$ python -q
>>> import numpy as np
>>> from numpy import linalg as LA
>>> np.set_printoptions(precision=3, suppress=True, linewidth=200, sign=" ")
>>> rd = lambda a: np.round(a, 3) + 0
>>> other = np.array([[1, 0, 0], [2, 0, 1], [2, 1, 1]])
>>> E = np.triu(other)
>>> E
array([[ 1,  0,  0],
       [ 0,  0,  1],
       [ 0,  0,  1]])
>>> Uu, sv, VT = LA.svd(E)
>>> vecs = VT[:(sv > 1e-8).sum()]
>>> rng = np.random.default_rng(2535)
>>> x0 = E[1] + 5 * E[0] + rng.integers(2) * np.eye(3)[1]
>>> x0
array([ 5.,  1.,  1.])
>>> LA.matrix_rank(np.vstack([E, x0]))
np.int64(3)
>>> E.T @ E
array([[ 1,  0,  0],
       [ 0,  0,  0],
       [ 0,  0,  2]])
>>> E[:, 0] @ E[:, 1]
np.int64(0)
>>> rd(LA.norm(E, axis=0))
array([ 1.   ,  0.   ,  1.414])
>>> E @ E.T
array([[ 1,  0,  0],
       [ 0,  1,  1],
       [ 0,  1,  1]])
>>> rd(LA.svd(E, compute_uv=False))
array([ 1.414,  1.   ,  0.   ])
>>> W0 = np.array([[6, 3, -1, -3], [3, 6, 5, -2], [-1, 5, -6, 3], [-3, -2, 3, 0]])
>>> # equal to its transpose
>>> other = np.array([[0, 1], [0, 2]])
>>> W2 = np.kron(other, W0)
>>> rd(LA.norm(W2, 2)), rd(LA.norm(other, 2) * LA.norm(W0, 2))
(np.float64(23.306), np.float64(23.306))
>>> W2.shape
(8, 8)
>>> W2
array([[  0,   0,   0,   0,   6,   3,  -1,  -3],
       [  0,   0,   0,   0,   3,   6,   5,  -2],
       [  0,   0,   0,   0,  -1,   5,  -6,   3],
       [  0,   0,   0,   0,  -3,  -2,   3,   0],
       [  0,   0,   0,   0,  12,   6,  -2,  -6],
       [  0,   0,   0,   0,   6,  12,  10,  -4],
       [  0,   0,   0,   0,  -2,  10, -12,   6],
       [  0,   0,   0,   0,  -6,  -4,   6,   0]])
>>> ev, vecs = LA.eigh(W0)
>>> x0 = np.array([-2, 0, -3, 1])
>>> rd(vecs * np.maximum(ev, 0) @ vecs.T)
array([[ 6.159,  2.778, -0.471, -2.962],
       [ 2.778,  7.097,  2.221, -0.991],
       [-0.471,  2.221,  1.049,  0.37 ],
       [-2.962, -0.991,  0.37 ,  1.445]])
>>> np.abs(W0).sum(axis=1).max(), rd(np.abs(ev).max())
(np.int64(16), np.float64(10.423))
>>> (np.sign(vecs[:, -1].round(6)) == np.sign(vecs[0, -1].round(6))).astype(int)
array([ 1,  1,  1,  0])
>>> proj = np.triu(np.array([[-3, -3, 1, -1], [1, -2, 0, 2], [1, -2, 0, 0], [-2, 2, -2, 1]]), 1) + np.eye(4)
>>> other = proj @ W0 @ LA.inv(proj)
>>> rd(LA.det(other))
np.float64(280.0)
>>> proj @ W0 - W0 @ proj
array([[ -7.,   7., -30.,   9.],
       [ -6.,   5.,   3.,  -9.],
       [  0.,  -3.,   1., -11.],
       [  0.,  -9.,   3.,   1.]])
>>> LA.matrix_rank(other)
np.int64(4)
>>> other
array([[ -1., -11., -24.,  27.],
       [ -3.,  -7.,  14.,   9.],
       [ -1.,   2.,  -5.,  -2.],
       [ -3., -11.,   6.,  19.]])
>>> np.trace(other), np.trace(W0)
(np.float64(6.0), np.int64(6))
>>> q = other.astype(float).copy()
>>> for j in range(4):
...     q[:, j] -= q[:, :j] @ (q[:, :j].T @ q[:, j])
...     q[:, j] /= LA.norm(q[:, j])
... 
>>> rd(q.T @ other)
array([[  4.472,  14.087,  -6.932, -24.373],
       [  0.   ,   9.826,  19.097, -23.372],
       [  0.   ,   0.   ,  20.5  ,  -5.884],
       [  0.   ,   0.   ,   0.   ,   0.311]])
>>> def softmax(z):
...     e = np.exp(z - z.max(axis=-1, keepdims=True))
...     return e / e.sum(axis=-1, keepdims=True)
... 
>>> rd(softmax(W0[2] + 5))
array([ 0.002,  0.879,  0.   ,  0.119])
>>> rd(softmax(10 * W0[2]))
array([ 0.,  1.,  0.,  0.])
>>> rd(softmax(W0[2]))
array([ 0.002,  0.879,  0.   ,  0.119])
>>> att = W0 @ W0.T / np.sqrt(4)
>>> rd(softmax(att + np.triu(np.full(att.shape, -np.inf), 1)))
array([[ 1.,  0.,  0.,  0.],
       [ 0.,  1.,  0.,  0.],
       [ 0.,  0.,  1.,  0.],
       [ 0.,  0.,  0.,  1.]])
>>> rd(softmax(att))
array([[ 1.,  0.,  0.,  0.],
       [ 0.,  1.,  0.,  0.],
       [ 0.,  0.,  1.,  0.],
       [ 0.,  0.,  0.,  1.]])
